In [1]: import numpy as np

In [2]: import numpy.linalg as la

In [3]: np.set_printoptions(suppress=True, linewidth=100)

In [4]: def rnd(a):
   ...:     return np.round(a, 3) + 0
   ...: 

In [5]: data = np.load("out2.npy")

In [6]: print(data)
[[ -7.141  -0.882   5.436   5.985]
 [  4.1     0.087  -2.887  -3.106]
 [  0.965   0.355  -0.577  -0.338]
 [  1.12    0.551  -0.85   -0.653]
 [ -7.598  -1.084   5.96    5.859]
 [ -7.133  -0.658   5.455   4.955]
 [  0.188  -0.674  -0.465  -0.855]
 [ -4.014  -0.975   3.607   3.512]
 [-12.275  -1.902   9.496   9.417]
 [ -4.993  -0.266   3.727   4.082]]

In [7]: lab = data[:, 2] > np.median(data[:, 2])

In [8]: u = data[lab].mean(axis=0) - data[~lab].mean(axis=0)

In [9]: print(lab.astype(int))
[1 0 0 0 1 1 0 0 1 1]

In [10]: print(rnd(u))
[-8.3   -0.827  6.249  6.348]

In [11]: print((((data - data.mean(axis=0)) @ u > 0) == lab).mean())
0.9

In [12]: hat = data @ la.solve(data.T @ data, data.T)

In [13]: print(rnd(la.eigvalsh(hat)))
[0. 0. 0. 0. 0. 0. 1. 1. 1. 1.]

In [14]: print(rnd(np.trace(hat)))
4.0

In [15]: print(rnd(hat @ data[:, 3]))
[ 5.985 -3.106 -0.338 -0.653  5.859  4.955 -0.855  3.512  9.417  4.082]

In [16]: print(np.allclose(hat @ hat, hat))
True

In [17]: cov = np.cov(data, rowvar=False)

In [18]: print(rnd(cov))
[[ 26.119   3.219 -19.977 -20.054]
 [  3.219   0.55   -2.475  -2.418]
 [-19.977  -2.475  15.331  15.389]
 [-20.054  -2.418  15.389  15.557]]

In [19]: print(rnd(data.std(axis=0)))
[4.848 0.703 3.715 3.742]

In [20]: print(np.argsort(-data.std(axis=0).round(6), kind="stable"))
[0 3 2 1]

In [21]: print(np.argwhere(np.triu(np.abs(np.corrcoef(data.T)) > 0.8, 1)))
[[0 1]
 [0 2]
 [0 3]
 [1 2]
 [1 3]
 [2 3]]

In [22]: dist = la.norm(data[:, None] - data[None], axis=-1)

In [23]: print(dist[7].round(6).argsort(kind="stable")[:4])
[7 9 5 0]

In [24]: print(rnd(la.norm(data, axis=1)))
[10.823  5.899  1.227  1.645 11.347 10.277  1.199  6.512 18.252  7.453]

In [25]: print(rnd(la.norm(data - data.mean(axis=0), axis=1)))
[ 5.31  11.409  6.692  7.123  5.824  4.776  6.341  1.097 12.73   1.984]

In [26]: print(rnd(dist[:5, :5]))
[[ 0.    16.71  11.974 12.405  0.735]
 [16.71   0.     4.785  4.389 17.229]
 [11.974  4.785  0.     0.486 12.511]
 [12.405  4.389  0.486  0.    12.941]
 [ 0.735 17.229 12.511 12.941  0.   ]]

In [27]: print(np.flatnonzero(dist[7] < dist.mean() / 2))
[5 7 9]

In [28]: X = np.load("sample1.npy")

In [29]: print(X)
[[ -1.991  -0.42    7.255  -0.132]
 [ -0.796   1.19   -5.071  -0.05 ]
 [  0.19    0.637   8.112  -0.06 ]
 [ -1.1    -0.914 -22.122   0.11 ]
 [  0.885   1.198 -28.139   0.166]
 [ -1.261  -0.859   5.675   0.004]
 [  3.084  -0.554 -18.981  -0.084]
 [ -1.672   1.504  -7.214  -0.06 ]
 [  2.236  -0.795 -22.717  -0.092]
 [  0.191  -0.017  33.718  -0.174]
 [ -5.785  -1.9   -11.425  -0.181]
 [ -0.446   0.604 -43.672  -0.058]
 [ -6.929  -0.425 -17.828  -0.095]
 [  1.35   -0.049 -11.266  -0.137]
 [  1.762  -0.1    16.683  -0.154]
 [ -0.757  -0.475  14.206   0.26 ]
 [ -2.273  -1.916  -8.255  -0.147]
 [ -1.057   0.743  -8.84   -0.003]
 [  5.231  -1.181  -8.562  -0.108]
 [-11.566  -1.067 -12.548   0.032]
 [ -2.908  -0.673  13.454  -0.149]
 [ -8.465   0.04    5.24   -0.03 ]
 [ -4.645   1.253  -8.732   0.136]]

In [30]: # column 2 dominates

In [31]: lab = X[:, 3] > np.median(X[:, 3])

In [32]: u = X[lab].mean(axis=0) - X[~lab].mean(axis=0)

In [33]: print(np.argsort(-np.abs(u).round(6), kind="stable"))
[2 0 1 3]

In [34]: print(rnd(u))
[-2.343  0.624 -8.321  0.178]

In [35]: print(lab.astype(int))
[0 1 0 1 1 1 0 0 0 0 0 1 0 0 0 1 0 1 0 1 0 1 1]

In [36]: dist = la.norm(X[:, None] - X[None], axis=-1)

In [37]: print(dist.mean(axis=1).argmax())
9

In [38]: print(dist[4].round(6).argsort(kind="stable")[:4])
[4 8 3 6]

In [39]: print((dist + 1e9 * np.eye(23)).round(6).argmin(axis=1))
[ 5  7  0  8  8  0  8 17  3 14 22  4 10 17 15 20 17  7 13 10 15  0  7]

In [40]: th = np.radians(36)

In [41]: Rm = np.eye(4)

In [42]: Rm[1, 1] = Rm[0, 0] = np.cos(th)

In [43]: Rm[1, 0], Rm[0, 1] = -np.sin(th), np.sin(th)

In [44]: print(rnd(Rm))
[[ 0.809  0.588  0.     0.   ]
 [-0.588  0.809  0.     0.   ]
 [ 0.     0.     1.     0.   ]
 [ 0.     0.     0.     1.   ]]

In [45]: B = X @ Rm.T

In [46]: print(rnd(la.det(Rm)), rnd(np.trace(Rm)))
1.0 3.618

In [47]: print(rnd(la.svd(X, compute_uv=False)), rnd(la.svd(B, compute_uv=False)))
[84.573 19.422  4.547  0.545] [84.573 19.422  4.547  0.545]

In [48]: print(np.allclose(la.norm(X, axis=1), la.norm(B, axis=1)))
True

In [49]: w1 = np.array([[0, -1, 2, 1], [5, -2, 3, -3], [-2, -5, 3, -3], [3, 0, 1, 5]])

In [50]: beta = np.array([-1, 1, 3, 2])

In [51]: hid = np.maximum(X @ w1 + beta, 0)

In [52]: print((hid > 0).astype(int))
[[0 0 1 0]
 [1 1 0 1]
 [0 0 1 0]
 [1 1 0 1]
 [1 1 0 1]
 [0 0 1 0]
 [1 1 0 1]
 [1 1 0 1]
 [1 1 0 1]
 [0 0 1 0]
 [1 1 0 1]
 [1 1 0 1]
 [1 1 0 1]
 [1 1 0 1]
 [0 0 1 0]
 [0 0 1 0]
 [1 1 0 1]
 [1 1 0 1]
 [1 1 0 1]
 [1 1 0 1]
 [0 0 1 0]
 [0 0 1 0]
 [1 1 0 1]]

In [53]: W2 = np.array([[4, -5, -2], [0, 1, 5], [-4, -4, -5], [-2, -5, -5]])

In [54]: print((hid @ W2).round(6).argmax(axis=1))
[0 0 0 2 2 0 2 2 2 0 2 2 2 2 0 0 2 2 2 2 0 0 2]

In [55]: print(w1 @ W2)
[[-10 -14 -20]
 [ 14 -24 -20]
 [-14   8 -21]
 [ -2 -44 -36]]
